$ python3 -q
>>> import numpy as np
>>> np.set_printoptions(precision=2, suppress=True, linewidth=160)
>>> data = np.load("x.npy")
>>> print(data)
[[4 3 3]
 [2 1 1]
 [4 3 3]
 [4 3 3]]
>>> # rows 0 and 2 are equal
>>> print(round(float(np.linalg.norm(data, 2) / np.linalg.norm(data)), 2))
1.0
>>> print(np.linalg.matrix_rank(data, rtol=0.1))
1
>>> print(np.linalg.cond(data) > 100)
True
>>> print(np.argsort(-np.linalg.norm(data, axis=0).round(6), kind="stable")[:3])
[0 1 2]
>>> print(data @ np.linalg.pinv(data) @ data)
[[4. 3. 3.]
 [2. 1. 1.]
 [4. 3. 3.]
 [4. 3. 3.]]
>>> print(np.unique(data.round(6), axis=0).shape)
(2, 3)
>>> print(np.abs(np.diag(np.linalg.qr(data)[1])) > 1e-9)
[ True  True False]
>>> print(np.round(np.trace(np.linalg.pinv(data) @ data), 2))
2.0
>>> print(np.linalg.lstsq(data[:-1].T, data[-1])[2])
2
>>> Uu, sig, VT = np.linalg.svd(data)
>>> print(sig.round(2) + 0)
[10.38  0.47  0.  ]
>>> print(np.argmax(sig[:-1] / (sig[1:] + 1e-6)) + 1)
2
>>> A2 = Uu[:, :2] @ np.diag(sig[:2]) @ VT[:2]
>>> print(round(float(np.linalg.norm(data - A2) / np.linalg.norm(data)), 2))
0.0
>>> print(np.linalg.matrix_rank(A2))
2
>>> print(A2)
[[4. 3. 3.]
 [2. 1. 1.]
 [4. 3. 3.]
 [4. 3. 3.]]
>>> print(np.linalg.matrix_rank(data, rtol=0.05))
1
>>> print(round(float(np.abs(data - A2).max()), 2))
0.0
>>> th = np.radians(120)
>>> R = np.eye(3)
>>> R[2, 2] = R[1, 1] = np.cos(th)
>>> R[2, 1], R[1, 2] = -np.sin(th), np.sin(th)
>>> print(R)
[[ 1.    0.    0.  ]
 [ 0.   -0.5   0.87]
 [ 0.   -0.87 -0.5 ]]
>>> A2 = data @ R.T
>>> print(A2)
[[ 4.    1.1  -4.1 ]
 [ 2.    0.37 -1.37]
 [ 4.    1.1  -4.1 ]
 [ 4.    1.1  -4.1 ]]
>>> A2 = np.array([[-3, 1, 2], [2, -1, 0]])
>>> W2 = np.kron(A2, data)
>>> print(np.round(np.linalg.norm(W2, 2), 2), np.round(np.linalg.norm(A2, 2) * np.linalg.norm(data, 2), 2))
43.83 43.83
>>> print(W2)
[[-12  -9  -9   4   3   3   8   6   6]
 [ -6  -3  -3   2   1   1   4   2   2]
 [-12  -9  -9   4   3   3   8   6   6]
 [-12  -9  -9   4   3   3   8   6   6]
 [  8   6   6  -4  -3  -3   0   0   0]
 [  4   2   2  -2  -1  -1   0   0   0]
 [  8   6   6  -4  -3  -3   0   0   0]
 [  8   6   6  -4  -3  -3   0   0   0]]
>>> feats = np.array([[0.01, -1.05, 2.38, 0.87, 0.65, 0.35],
...     [1.25, -0.03, 1.77, 1.46, 2.18, -0.23],
...     [-0.19, 1.39, -0.3, -0.93, -1.25, -0.24],
...     [-1.12, -0.06, 0.9, -0.95, 0.39, -0.22],
...     [-0.47, -0.94, 0.02, 2.13, 1.75, 0.96],
...     [-0.04, 0.88, -0.37, 1.82, -0.61, -2.6]])
>>> print(feats)
[[ 0.01 -1.05  2.38  0.87  0.65  0.35]
 [ 1.25 -0.03  1.77  1.46  2.18 -0.23]
 [-0.19  1.39 -0.3  -0.93 -1.25 -0.24]
 [-1.12 -0.06  0.9  -0.95  0.39 -0.22]
 [-0.47 -0.94  0.02  2.13  1.75  0.96]
 [-0.04  0.88 -0.37  1.82 -0.61 -2.6 ]]
>>> x0 = np.array([-3, -5, -1, -5, -4, 2])
>>> rhs = feats @ x0
>>> beta, lr = np.zeros(6), 1 / np.linalg.norm(feats, 2) ** 2
>>> for i in range(4):
...     beta -= lr * feats.T @ (feats @ beta - rhs)
...     if i % 1 == 0: print(i, round(np.linalg.norm(feats @ beta - rhs), 2))
... 
0 12.42
1 8.28
2 6.42
3 5.48
>>> print(round(np.linalg.cond(feats), 2))
5.97
>>> print(beta)
[-2.22 -1.36 -1.08 -4.91 -2.54  2.98]
>>> A2 = np.linalg.inv(feats)
>>> print((np.abs(A2) > 1e-9).astype(int))
[[1 1 1 1 1 1]
 [1 1 1 1 1 1]
 [1 1 1 1 1 1]
 [1 1 1 1 1 1]
 [1 1 1 1 1 1]
 [1 1 1 1 1 1]]
>>> print(np.round(feats @ A2, 2) + 0)
[[1. 0. 0. 0. 0. 0.]
 [0. 1. 0. 0. 0. 0.]
 [0. 0. 1. 0. 0. 0.]
 [0. 0. 0. 1. 0. 0.]
 [0. 0. 0. 0. 1. 0.]
 [0. 0. 0. 0. 0. 1.]]
>>> print(np.round(np.linalg.cond(feats), 2))
5.97
>>> print(np.linalg.inv(A2))
[[ 0.01 -1.05  2.38  0.87  0.65  0.35]
 [ 1.25 -0.03  1.77  1.46  2.18 -0.23]
 [-0.19  1.39 -0.3  -0.93 -1.25 -0.24]
 [-1.12 -0.06  0.9  -0.95  0.39 -0.22]
 [-0.47 -0.94  0.02  2.13  1.75  0.96]
 [-0.04  0.88 -0.37  1.82 -0.61 -2.6 ]]
>>> print(np.round(np.linalg.det(feats) * np.linalg.det(A2), 2))
1.0
>>> rng = np.random.default_rng(5297)
>>> labels = rng.permutation(6)
>>> print(labels)
[2 0 3 1 4 5]
>>> A2 = feats[labels][:, labels]
>>> print(np.trace(A2))
-2.12
>>> print(round(np.linalg.det(A2), 2), np.round(np.linalg.det(feats[labels]), 2))
74.42 -74.42
>>> print(np.diag(A2))
[-0.3   0.01 -0.95 -0.03  1.75 -2.6 ]
>>> print(np.allclose(A2, feats))
False
>>> print(A2)
[[-0.3  -0.19 -0.93  1.39 -1.25 -0.24]
 [ 2.38  0.01  0.87 -1.05  0.65  0.35]
 [ 0.9  -1.12 -0.95 -0.06  0.39 -0.22]
 [ 1.77  1.25  1.46 -0.03  2.18 -0.23]
 [ 0.02 -0.47  2.13 -0.94  1.75  0.96]
 [-0.37 -0.04  1.82  0.88 -0.61 -2.6 ]]
>>> print(round(float(np.linalg.norm(feats, 1)), 2), round(np.linalg.norm(feats, np.inf), 2))
8.16 6.92
>>> print(np.linalg.norm(feats, axis=1).argmax())
1
>>> print(np.linalg.norm(feats, axis=1))
[2.84 3.41 2.13 1.78 3.1  3.37]
>>> print(round(float(np.linalg.norm(feats[5] - feats[3])), 2))
4.24
>>> print(round(float(feats[5] @ feats[3]), 2))
-1.74
>>> print(round(float(np.linalg.norm(feats[5], 1)), 2), np.round(np.linalg.norm(feats[5], np.inf), 2))
6.32 2.6
>>> print(np.linalg.norm(feats, axis=0))
[1.75 2.17 3.14 3.54 3.21 2.82]
>>> x0 = np.array([0, 0, -1, -2, 1, -1])
>>> rhs = feats @ x0
>>> print(rhs)
[-3.82 -2.28  1.15  1.61 -3.49 -1.28]
>>> print(np.round(np.linalg.solve(feats, feats[:, 1]), 2) + 0)
[0. 1. 0. 0. 0. 0.]
>>> print(np.round(np.linalg.solve(feats.T, feats[4]), 2) + 0)
[0. 0. 0. 0. 1. 0.]
>>> F = np.array([[1.1, 0.23, -0.11, -0.15],
...     [0.23, 1.54, -0.26, -0.36],
...     [-0.11, -0.26, 1.12, 0.17],
...     [-0.15, -0.36, 0.17, 1.24]])
>>> x0 = np.ones(4)
>>> for _ in range(5):
...     x0 = F @ x0
...     x0 /= np.linalg.norm(x0)
...     print(round(x0 @ F @ x0, 2))
... 
1.04
1.15
1.42
1.74
1.92
>>> print(round(float(np.linalg.eigvalsh(F)[-1]), 2))
2.0
>>> proj = np.triu(np.array([[-6, 1, 1, -2], [-2, -7, -3, -6], [6, 2, 4, 7], [7, 1, -2, -6]]), 1) + np.eye(4)
>>> A2 = proj @ F @ np.linalg.inv(proj)
>>> print(np.poly(A2))
[ 1. -5.  9. -7.  2.]
>>> print(np.linalg.matrix_rank(A2))
4
>>> print(round(np.linalg.det(A2), 2))
2.0
>>> print(round(np.trace(A2), 2), np.trace(F))
5.0 5.0
>>> Q, R = np.linalg.qr(F)
>>> print(np.abs(np.diag(R)))
[1.14 1.5  1.06 1.11]
>>> print(Q @ R)
[[ 1.1   0.23 -0.11 -0.15]
 [ 0.23  1.54 -0.26 -0.36]
 [-0.11 -0.26  1.12  0.17]
 [-0.15 -0.36  0.17  1.24]]
>>> print(R)
[[-1.14 -0.61  0.29  0.4 ]
 [ 0.   -1.5   0.4   0.56]
 [ 0.    0.   -1.06 -0.16]
 [ 0.    0.    0.    1.11]]
>>> print(np.round(Q.T @ Q, 2) + 0)
[[1. 0. 0. 0.]
 [0. 1. 0. 0.]
 [0. 0. 1. 0.]
 [0. 0. 0. 1.]]
>>> print(np.round(abs(R[0, 0]), 2), round(np.linalg.norm(F[:, 0]), 2))
1.14 1.14
>>> print(np.trace(Q @ Q.T))
4.0
>>> A2 = F / np.linalg.norm(F, axis=1, keepdims=True)
>>> G = A2 @ A2.T
>>> print(G[1])
[ 0.37  1.   -0.41 -0.51]
>>> print(G)
[[ 1.    0.37 -0.25 -0.3 ]
 [ 0.37  1.   -0.41 -0.51]
 [-0.25 -0.41  1.    0.33]
 [-0.3  -0.51  0.33  1.  ]]
>>> print(np.linalg.norm(A2, axis=1))
[1. 1. 1. 1.]
>>> print(np.round(np.degrees(np.arccos(np.clip(G[1, 0], -1, 1))), 2))
68.04
>>> A2 = np.array([[-1, -1], [0, -3]])
>>> W2 = np.kron(A2, F)
>>> print(W2)
[[-1.1  -0.23  0.11  0.15 -1.1  -0.23  0.11  0.15]
 [-0.23 -1.54  0.26  0.36 -0.23 -1.54  0.26  0.36]
 [ 0.11  0.26 -1.12 -0.17  0.11  0.26 -1.12 -0.17]
 [ 0.15  0.36 -0.17 -1.24  0.15  0.36 -0.17 -1.24]
 [ 0.    0.   -0.   -0.   -3.3  -0.69  0.33  0.45]
 [ 0.    0.   -0.   -0.   -0.69 -4.62  0.78  1.08]
 [-0.   -0.    0.    0.    0.33  0.78 -3.36 -0.51]
 [-0.   -0.    0.    0.    0.45  1.08 -0.51 -3.72]]
>>> print(np.linalg.matrix_rank(W2))
8
>>> m1 = np.load("mat.npy")
>>> print(m1.round(2) + 0)
[[ 0.53  0.05 -0.31 -0.38  0.   -0.02 -0.05]
 [ 0.05  0.25 -0.06  0.   -0.2   0.38 -0.02]
 [-0.31 -0.06  0.19  0.22  0.02 -0.03  0.03]
 [-0.38  0.    0.22  0.28 -0.03  0.07  0.03]
 [ 0.   -0.2   0.02 -0.03  0.16 -0.31  0.01]
 [-0.02  0.38 -0.03  0.07 -0.31  0.58 -0.02]
 [-0.05 -0.02  0.03  0.03  0.01 -0.02  0.  ]]
>>> # applying it twice changes nothing
>>> rank = np.linalg.matrix_rank(m1)
>>> print(rank)
2
>>> null = np.linalg.svd(m1)[2][rank:].T
>>> print(np.round(null @ null.T, 2) + 0)
[[ 0.47 -0.05  0.31  0.38  0.    0.02  0.05]
 [-0.05  0.75  0.06  0.    0.2  -0.38  0.02]
 [ 0.31  0.06  0.81 -0.22 -0.02  0.03 -0.03]
 [ 0.38  0.   -0.22  0.72  0.03 -0.07 -0.03]
 [ 0.    0.2  -0.02  0.03  0.84  0.31 -0.01]
 [ 0.02 -0.38  0.03 -0.07  0.31  0.42  0.02]
 [ 0.05  0.02 -0.03 -0.03 -0.01  0.02  1.  ]]
>>> print(null.shape)
(7, 5)
>>> print([int(np.linalg.matrix_rank(np.delete(m1, i, axis=0))) for i in range(7)])
[2, 2, 2, 2, 2, 2, 2]
>>> print([int(np.linalg.matrix_rank(m1[:, :j + 1])) for j in range(7)])
[1, 2, 2, 2, 2, 2, 2]
>>> print(np.round(m1 @ np.linalg.pinv(m1) @ m1, 2) + 0)
[[ 0.53  0.05 -0.31 -0.38  0.   -0.02 -0.05]
 [ 0.05  0.25 -0.06  0.   -0.2   0.38 -0.02]
 [-0.31 -0.06  0.19  0.22  0.02 -0.03  0.03]
 [-0.38  0.    0.22  0.28 -0.03  0.07  0.03]
 [ 0.   -0.2   0.02 -0.03  0.16 -0.31  0.01]
 [-0.02  0.38 -0.03  0.07 -0.31  0.58 -0.02]
 [-0.05 -0.02  0.03  0.03  0.01 -0.02  0.  ]]
>>> print(np.unique(m1.round(6), axis=0).shape)
(7, 7)
>>> print(np.linalg.lstsq(m1[:-1].T, m1[-1])[2])
2
>>> print(np.allclose(m1[:-1].T @ np.linalg.lstsq(m1[:-1].T, m1[-1])[0], m1[-1]))
True
